% python3 -q
>>> import numpy as np
>>> from numpy import linalg as LA
>>> np.set_printoptions(precision=1, suppress=True, linewidth=200)
>>> def tidy(a):
...     return np.round(a, 1) + 0
... 
>>> X = np.load("block11.npy")
>>> X
array([[3, 0, 2, 0, 0, 1, 0, 3, 1, 1, 1, 2],
       [3, 0, 1, 3, 2, 2, 3, 1, 2, 0, 2, 2],
       [0, 0, 2, 0, 0, 0, 3, 3, 0, 2, 0, 2],
       [0, 0, 2, 0, 0, 0, 3, 3, 0, 2, 0, 2],
       [3, 0, 0, 3, 1, 1, 0, 3, 1, 1, 3, 1],
       [0, 1, 2, 3, 1, 0, 2, 3, 2, 0, 2, 1],
       [0, 3, 1, 1, 3, 1, 2, 1, 3, 2, 3, 3]])
>>> # row 3 repeats row 2
>>> rk = LA.matrix_rank(X)
>>> rk
np.int64(6)
>>> ns = LA.svd(X)[2][rk:].T
>>> ns.shape
(12, 6)
>>> tidy(ns @ ns.T)
array([[ 0.3,  0.2,  0. ,  0. ,  0. , -0.3,  0.1,  0. ,  0. ,  0. , -0.1, -0.1],
       [ 0.2,  0.6, -0.1,  0.1, -0.2,  0. ,  0.1,  0. , -0.3, -0.1, -0.2, -0.1],
       [ 0. , -0.1,  0.4,  0.1,  0.1,  0. , -0.1, -0.2, -0.2,  0.2,  0.2, -0.1],
       [ 0. ,  0.1,  0.1,  0.3, -0.1,  0. , -0.2, -0.1, -0.1,  0.2, -0.3,  0.2],
       [ 0. , -0.2,  0.1, -0.1,  0.7, -0.1, -0.1,  0.2, -0.2, -0.1, -0.2, -0.1],
       [-0.3,  0. ,  0. ,  0. , -0.1,  0.8, -0.1,  0.1, -0.1,  0. ,  0. , -0.1],
       [ 0.1,  0.1, -0.1, -0.2, -0.1, -0.1,  0.2,  0. ,  0.1, -0.1,  0.1, -0.2],
       [ 0. ,  0. , -0.2, -0.1,  0.2,  0.1,  0. ,  0.3,  0.1, -0.2, -0.1,  0. ],
       [ 0. , -0.3, -0.2, -0.1, -0.2, -0.1,  0.1,  0.1,  0.6,  0.2, -0.1, -0.1],
       [ 0. , -0.1,  0.2,  0.2, -0.1,  0. , -0.1, -0.2,  0.2,  0.4, -0.1, -0.2],
       [-0.1, -0.2,  0.2, -0.3, -0.2,  0. ,  0.1, -0.1, -0.1, -0.1,  0.6,  0. ],
       [-0.1, -0.1, -0.1,  0.2, -0.1, -0.1, -0.2,  0. , -0.1, -0.2,  0. ,  0.7]])
>>> LA.matrix_rank(X.T @ X), LA.matrix_rank(X @ X.T)
(np.int64(6), np.int64(6))
>>> [int(LA.matrix_rank(X[:, :j + 1])) for j in range(12)]
[1, 2, 3, 4, 5, 6, 6, 6, 6, 6, 6, 6]
>>> [int(LA.matrix_rank(X[:i])) for i in range(1, len(X) + 1)]
[1, 2, 3, 3, 4, 5, 6]
>>> [int(LA.matrix_rank(np.delete(X, i, axis=0))) for i in range(7)]
[5, 5, 6, 6, 5, 5, 5]
>>> Uu, s, Vh = LA.svd(X)
>>> np.argmax(s[:-1] / (s[1:] + 1e-6)) + 1
np.int64(6)
>>> M2 = Uu[:, :6] @ np.diag(s[:6]) @ Vh[:6]
>>> tidy(np.abs(X - M2).max())
np.float64(0.0)
>>> tidy(M2)
array([[3., 0., 2., 0., 0., 1., 0., 3., 1., 1., 1., 2.],
       [3., 0., 1., 3., 2., 2., 3., 1., 2., 0., 2., 2.],
       [0., 0., 2., 0., 0., 0., 3., 3., 0., 2., 0., 2.],
       [0., 0., 2., 0., 0., 0., 3., 3., 0., 2., 0., 2.],
       [3., 0., 0., 3., 1., 1., 0., 3., 1., 1., 3., 1.],
       [0., 1., 2., 3., 1., 0., 2., 3., 2., 0., 2., 1.],
       [0., 3., 1., 1., 3., 1., 2., 1., 3., 2., 3., 3.]])
>>> tidy(LA.norm(X - M2, 2)), tidy(s[6])
(np.float64(0.0), np.float64(0.0))
>>> mat = np.loadtxt("w.csv", delimiter=",")
>>> tidy(mat)
array([[-0.6,  1.9,  1.4, -1.2, -1.8,  1.7,  1.1, -2.5, -0.3,  1. ],
       [ 0.1,  0.6,  1.2,  1.3,  0.4,  0.8,  0.8, -1.2, -0.1, -0.9],
       [-1.8,  0.6,  0.8, -1.7, -1.9,  0.8,  1.3, -1.7, -0.4,  1.6],
       [-1.6, -1. ,  0.1, -0.4, -0.3, -0.3,  1. , -0.1, -0.3,  0.7],
       [ 0.7,  3.5,  2.2, -0.4, -1.7,  2.7,  0.8, -3.4, -0.1,  0.2],
       [-1.8,  0.4,  2.6,  1.6,  0. ,  1.4,  2.8, -2.8, -0.7, -0.6],
       [ 1.3, -0.3, -0.5,  1.3,  1.4, -0.4, -0.9,  1. ,  0.3, -1.3],
       [-0.9,  0.5, -0.6, -3. , -2.2,  0. , -0.3, -0.3, -0.1,  2.3],
       [ 1.3, -3.7, -4.4, -0.6,  2.1, -4. , -3.5,  6. ,  0.8,  0. ],
       [ 2. , -1.8, -3.8, -1.6,  0.8, -2.8, -3.7,  4.6,  0.8,  0.5],
       [-0.7, -3.2, -3.5, -2.4,  0.1, -3.2, -2.1,  4.2,  0.3,  1.7],
       [-2. , -5. , -4.8, -3.6, -0.1, -4.7, -2.3,  5.8,  0.2,  2.9],
       [ 0.5, -0.9, -1.6, -0.8,  0.2, -1.2, -1.4,  1.9,  0.3,  0.4]])
>>> Uu, s, Vh = LA.svd(mat)
>>> tidy(s)
array([20.8,  8.6,  5.4,  0. ,  0. ,  0. ,  0. ,  0. ,  0. ,  0. ])
>>> M2 = Uu[:, :3] @ np.diag(s[:3]) @ Vh[:3]
>>> LA.matrix_rank(mat, rtol=0.05)
np.int64(3)
>>> tidy(np.abs(mat - M2).max())
np.float64(0.0)
>>> tidy(mat @ LA.pinv(mat) @ mat)
array([[-0.6,  1.9,  1.4, -1.2, -1.8,  1.7,  1.1, -2.5, -0.3,  1. ],
       [ 0.1,  0.6,  1.2,  1.3,  0.4,  0.8,  0.8, -1.2, -0.1, -0.9],
       [-1.8,  0.6,  0.8, -1.7, -1.9,  0.8,  1.3, -1.7, -0.4,  1.6],
       [-1.6, -1. ,  0.1, -0.4, -0.3, -0.3,  1. , -0.1, -0.3,  0.7],
       [ 0.7,  3.5,  2.2, -0.4, -1.7,  2.7,  0.8, -3.4, -0.1,  0.2],
       [-1.9,  0.4,  2.6,  1.6,  0. ,  1.4,  2.9, -2.8, -0.7, -0.6],
       [ 1.3, -0.3, -0.5,  1.3,  1.4, -0.4, -0.9,  1. ,  0.3, -1.3],
       [-0.9,  0.5, -0.6, -3. , -2.2,  0. , -0.3, -0.3, -0.1,  2.3],
       [ 1.3, -3.7, -4.4, -0.6,  2.1, -4. , -3.5,  6. ,  0.8,  0. ],
       [ 2. , -1.8, -3.8, -1.6,  0.8, -2.8, -3.7,  4.6,  0.8,  0.5],
       [-0.7, -3.2, -3.5, -2.4,  0.1, -3.2, -2.1,  4.2,  0.3,  1.7],
       [-2. , -5. , -4.8, -3.5, -0.1, -4.7, -2.3,  5.8,  0.2,  2.9],
       [ 0.5, -0.9, -1.6, -0.8,  0.2, -1.2, -1.4,  1.9,  0.3,  0.4]])
>>> np.unique(mat.round(6), axis=0).shape
(13, 10)
>>> np.abs(np.diag(LA.qr(mat)[1])) > 1e-9
array([ True,  True,  True, False, False, False, False, False, False, False])
>>> LA.lstsq(mat[:-1].T, mat[-1])[2]
np.int32(3)
>>> np.allclose(mat[:-1].T @ LA.lstsq(mat[:-1].T, mat[-1])[0], mat[-1])
True
>>> rk = LA.matrix_rank(mat)
>>> rk
np.int64(3)
>>> ns = LA.svd(mat)[2][rk:].T
>>> [int(LA.matrix_rank(np.delete(mat, i, axis=0))) for i in range(13)]
[3, 3, 3, 3, 3, 3, 3, 3, 3, 3, 3, 3, 3]
>>> np.allclose(mat @ ns, 0)
True
>>> np.argsort(-LA.norm(mat, axis=0).round(6), kind="stable")[:3]
array([7, 2, 1])
>>> tidy(LA.norm(mat, 2) / LA.norm(mat))
np.float64(0.9)
>>> LA.cond(mat) > 100
np.True_
>>> arr = np.load("a.npy")
>>> arr
array([[ 0.1,  0.9, -2.4, -1.5,  0.3, -1.6,  0.3,  0.4, -0.8,  1.9],
       [ 0.3,  0.6, -0.4, -0.6,  0.8,  1.1,  0.9, -1.3,  0.3,  0.2],
       [ 0.9,  1. , -0.5,  1.1,  0.1,  2.1,  0.3,  0.4, -2.8, -0.1],
       [ 1.3,  0.4,  0. ,  1.4, -0.2,  2.5,  0.1,  0.5, -2.6,  0.2],
       [-1. ,  0.2, -2.2,  0.3,  1.8, -0.3, -0.1, -1.3,  0.1,  0.3],
       [-2.4, -1.3,  1.1, -0.2, -0.9,  0.3, -1.2,  0.3,  0.8, -0.2],
       [-0.1, -1.3, -0.9, -0.4,  0.1, -0.3, -0.8,  1. ,  0.3,  0.1],
       [-0.1, -0.2,  0.1,  1.8,  0.3, -0.2,  0. , -0.4,  1.6,  1.9],
       [ 0.6, -0.3, -0.8, -0.5,  1.5, -1.2,  0.6,  0.6,  1.2,  0.3],
       [-0.2,  1. ,  1.3, -1.8, -1.3, -0.9,  1.3,  0.3, -1.1,  0.7],
       [ 1.3,  1.1,  1.3, -0.4,  1.2, -0.5,  0.7, -1.8, -0.9, -1.2],
       [ 2.8,  0. , -0.4,  0. , -0.2,  1.4, -1.5,  0.1, -1.2,  0.7]])
>>> Q, evecs = LA.qr(arr[:, :3])[0], LA.qr(arr[:, 3:])[0]
>>> s = LA.svd(Q.T @ evecs, compute_uv=False)
>>> tidy(s)
array([1. , 0.9, 0.5])
>>> tidy(LA.norm(Q @ Q.T - evecs @ evecs.T, 2))
np.float64(1.0)
>>> P = arr @ LA.solve(arr.T @ arr, arr.T)
>>> tidy(P @ arr[:, 3])
array([-1.5, -0.6,  1.1,  1.4,  0.3, -0.2, -0.4,  1.8, -0.5, -1.8, -0.4,  0. ])
>>> tidy(LA.eigvalsh(P))
array([0., 0., 1., 1., 1., 1., 1., 1., 1., 1., 1., 1.])
>>> tidy(P)
array([[ 0.8, -0.1,  0.1, -0.1,  0.2, -0.1,  0. ,  0. ,  0.1,  0.2, -0.1,  0.1],
       [-0.1,  0.9, -0.1,  0. ,  0.1,  0. , -0.1,  0. ,  0.1,  0.1, -0.1,  0.1],
       [ 0.1, -0.1,  0.7,  0.3,  0. ,  0. , -0.3, -0.1,  0.1, -0.1,  0. ,  0. ],
       [-0.1,  0. ,  0.3,  0.7,  0. , -0.1,  0.2,  0.1, -0.1,  0.1,  0. ,  0. ],
       [ 0.2,  0.1,  0. ,  0. ,  0.7,  0.1,  0.1,  0. , -0.1, -0.2,  0.2, -0.1],
       [-0.1,  0. ,  0. , -0.1,  0.1,  1. ,  0. ,  0. ,  0. ,  0.1,  0. ,  0. ],
       [ 0. , -0.1, -0.3,  0.2,  0.1,  0. ,  0.8, -0.1,  0.1,  0. , -0.1,  0. ],
       [ 0. ,  0. , -0.1,  0.1,  0. ,  0. , -0.1,  1. ,  0. ,  0. ,  0. ,  0. ],
       [ 0.1,  0.1,  0.1, -0.1, -0.1,  0. ,  0.1,  0. ,  0.9, -0.1,  0.1,  0. ],
       [ 0.2,  0.1, -0.1,  0.1, -0.2,  0.1,  0. ,  0. , -0.1,  0.8,  0.1, -0.1],
       [-0.1, -0.1,  0. ,  0. ,  0.2,  0. , -0.1,  0. ,  0.1,  0.1,  0.9,  0.1],
       [ 0.1,  0.1,  0. ,  0. , -0.1,  0. ,  0. ,  0. ,  0. , -0.1,  0.1,  0.9]])
>>> J = np.loadtxt("m.csv", delimiter=",")
>>> J
array([[ 2.,  3.,  4.,  5.,  6.,  7.,  8.,  9., 10., 11., 12.],
       [13., 14., 15., 16., 17., 18., 19., 20., 21., 22., 23.],
       [24., 25., 26., 27., 28., 29., 30., 31., 32., 33., 34.],
       [35., 36., 37., 38., 39., 40., 41., 42., 43., 44., 45.],
       [46., 47., 48., 49., 50., 51., 52., 53., 54., 55., 56.],
       [57., 58., 59., 60., 61., 62., 63., 64., 65., 66., 67.],
       [68., 69., 70., 71., 72., 73., 74., 75., 76., 77., 78.],
       [79., 80., 81., 82., 83., 84., 85., 86., 87., 88., 89.]])
>>> # looks like rank 2
>>> u, g = J[2], J[4]
>>> u @ u
np.float64(9361.0)
>>> u @ g
np.float64(16379.0)
>>> p = (u @ g) / (u @ u) * u
>>> tidy(g - p)
array([ 4. ,  3.3,  2.5,  1.8,  1. ,  0.3, -0.5, -1.2, -2. , -2.7, -3.5])
